% python3 -q
>>> import numpy as np
>>> np.set_printoptions(suppress=True, linewidth=200)
>>> F = np.loadtxt("w.csv", delimiter=",")
>>> print(F)
[[0. 1. 1. 1.]
 [1. 0. 0. 1.]
 [1. 0. 0. 1.]
 [1. 1. 1. 0.]]
>>> # column 2 repeats column 1
>>> print(np.linalg.lstsq(F[:-1].T, F[-1])[2])
2
>>> print(np.allclose(F[:-1].T @ np.linalg.lstsq(F[:-1].T, F[-1])[0], F[-1]))
False
>>> print(np.abs(np.diag(np.linalg.qr(F)[1])) > 1e-9)
[ True  True False  True]
>>> print(np.unique(F.round(6), axis=0).shape)
(3, 4)
>>> print(round(np.trace(np.linalg.pinv(F) @ F), 1))
3.0
>>> data = np.loadtxt("out18.csv", delimiter=",")
>>> print(data)
[[ 0.1 -0.2  0.3 -0.1 -0.2 -0.3  0.2]
 [-0.9 -0.3 -0.1 -0.4  0.7 -0.9  0.9]
 [-1.   0.  -0.7  0.7  1.  -0.2  0.6]
 [ 1.   0.1  0.3 -0.8 -1.   0.1 -0.6]
 [-1.  -0.1 -0.5 -0.1  0.9 -0.8  0.8]
 [ 0.9  0.2  0.   0.  -0.7  0.7 -0.7]
 [ 0.   0.9 -1.  -0.9  1.  -0.7  0.2]
 [-1.   0.2 -0.8  0.3  0.9 -0.1  0.3]
 [ 0.6 -0.6  0.9 -0.5 -0.8 -0.8  0.6]
 [-0.5 -0.2  0.4  0.2  0.  -0.2  0.3]
 [ 0.7  0.7 -0.9  0.6  0.4  1.  -0.9]
 [ 0.4  0.6 -0.9 -0.1  0.5  0.5 -0.6]
 [ 0.8  0.7 -1.  -0.8  0.6 -0.3 -0.2]
 [ 0.6 -0.6  1.   0.5 -0.9  0.4 -0.2]
 [ 1.  -0.8  1.   0.  -1.   0.1 -0.1]
 [-1.   0.1 -0.5  0.8  1.   0.3  0.2]
 [-0.9 -0.4  0.5  0.4  0.5 -0.4  0.6]
 [ 1.  -0.6  1.   0.9 -1.   1.  -0.9]
 [ 0.5  0.2 -0.6 -0.7  0.  -0.6  0.3]]
>>> gram = np.cov(data, rowvar=False)
>>> print(np.round(np.linalg.eigvalsh(gram)[::-1], 1) + 0)
[1.6 0.8 0.6 0.  0.  0.  0. ]
>>> print(np.median(data, axis=0))
[ 0.4  0.  -0.1  0.   0.4 -0.2  0.2]
>>> feats = np.loadtxt("layer17.csv", delimiter=",")
>>> print(feats.round(1) + 0)
[[ 0.4 -0.2  0.1  0.3  1.3 -1.8 -0.9  1.8  0.2]
 [ 1.1  0.2  0.9 -0.1  1.3 -1.3 -1.   1.5  0.4]
 [ 1.2  0.3  1.  -0.1  1.3 -1.2 -1.   1.4  0.4]
 [-0.2 -0.4 -0.3  0.5  1.1 -1.9 -0.7  1.8  0.1]
 [-0.8 -0.6 -0.9  0.7  0.7 -1.8 -0.5  1.7 -0.1]
 [-0.7 -0.6 -0.8  0.7  0.8 -1.8 -0.5  1.7 -0.1]
 [ 0.6  0.   0.4  0.2  1.3 -1.7 -0.9  1.7  0.3]
 [-1.8 -0.8 -1.7  0.8 -0.3 -0.8  0.3  0.5 -0.4]
 [ 1.9  0.8  1.8 -0.8  0.5  0.5 -0.5 -0.2  0.5]
 [ 1.8  0.8  1.7 -0.8  0.3  0.8 -0.3 -0.5  0.4]
 [ 1.   0.1  0.7  0.   1.3 -1.5 -1.   1.6  0.4]
 [ 1.3  0.3  1.  -0.2  1.3 -1.2 -1.   1.4  0.4]
 [-1.  -0.1 -0.7  0.  -1.3  1.5  1.  -1.6 -0.4]
 [-0.2  0.2  0.  -0.3 -1.2  1.8  0.8 -1.8 -0.2]
 [ 1.1  0.7  1.2 -0.8 -0.5  1.6  0.3 -1.5  0.2]
 [-1.4 -0.8 -1.4  0.8  0.3 -1.4 -0.1  1.3 -0.3]
 [ 0.1  0.4  0.3 -0.5 -1.1  1.9  0.8 -1.8 -0.1]
 [-1.3 -0.7 -1.4  0.8  0.3 -1.5 -0.2  1.3 -0.2]
 [-1.9 -0.8 -1.8  0.8 -0.4 -0.7  0.4  0.4 -0.4]
 [ 1.3  0.3  1.  -0.2  1.3 -1.2 -1.   1.4  0.4]
 [-1.5 -0.8 -1.5  0.8  0.1 -1.3  0.   1.1 -0.3]
 [ 0.3  0.4  0.4 -0.5 -1.   1.9  0.7 -1.8 -0.1]]
>>> # rank 2
>>> U, sigma, VT = np.linalg.svd(feats)
>>> evecs = VT[:(sigma > 1e-8).sum()]
>>> rng = np.random.default_rng(814817)
>>> x = feats[13] + -1 * feats[9] + rng.integers(2) * np.eye(9)[7]
>>> print(x.round(1))
[-2.  -0.6 -1.7  0.5 -1.5  1.   1.1 -0.3 -0.6]
>>> print(np.round(evecs.T @ evecs, 1) + 0)
[[ 0.4  0.2  0.4 -0.2  0.1  0.1 -0.1  0.   0.1]
 [ 0.2  0.1  0.2 -0.1  0.   0.1  0.  -0.1  0. ]
 [ 0.4  0.2  0.3 -0.1  0.1  0.1 -0.1  0.   0.1]
 [-0.2 -0.1 -0.1  0.1  0.  -0.1  0.   0.1  0. ]
 [ 0.1  0.   0.1  0.   0.2 -0.2 -0.1  0.2  0.1]
 [ 0.1  0.1  0.1 -0.1 -0.2  0.4  0.1 -0.4  0. ]
 [-0.1  0.  -0.1  0.  -0.1  0.1  0.1 -0.2  0. ]
 [ 0.  -0.1  0.   0.1  0.2 -0.4 -0.2  0.4  0. ]
 [ 0.1  0.   0.1  0.   0.1  0.   0.   0.   0. ]]
>>> print(np.round(np.linalg.norm(x - evecs.T @ evecs @ x), 1))
0.8
>>> print(np.linalg.matrix_rank(np.vstack([feats, x])))
3
>>> def softmax(z):
...     e = np.exp(z - z.max(axis=-1, keepdims=True))
...     return e / e.sum(axis=-1, keepdims=True)
... 
>>> print(np.round(softmax(feats).sum(axis=1), 1))
[1. 1. 1. 1. 1. 1. 1. 1. 1. 1. 1. 1. 1. 1. 1. 1. 1. 1. 1. 1. 1. 1.]
>>> S = feats @ feats.T / np.sqrt(9)
>>> print(np.round(softmax(S)[21] @ feats, 1))
[ 0.2  0.3  0.4 -0.4 -0.9  1.6  0.6 -1.6 -0.1]
>>> print(softmax(S).round(6).argmax(axis=1))
[ 0  1  2  3  4  5  6  7  8  9 10 11 12 13 14 15 16 17 18 19 20 21]
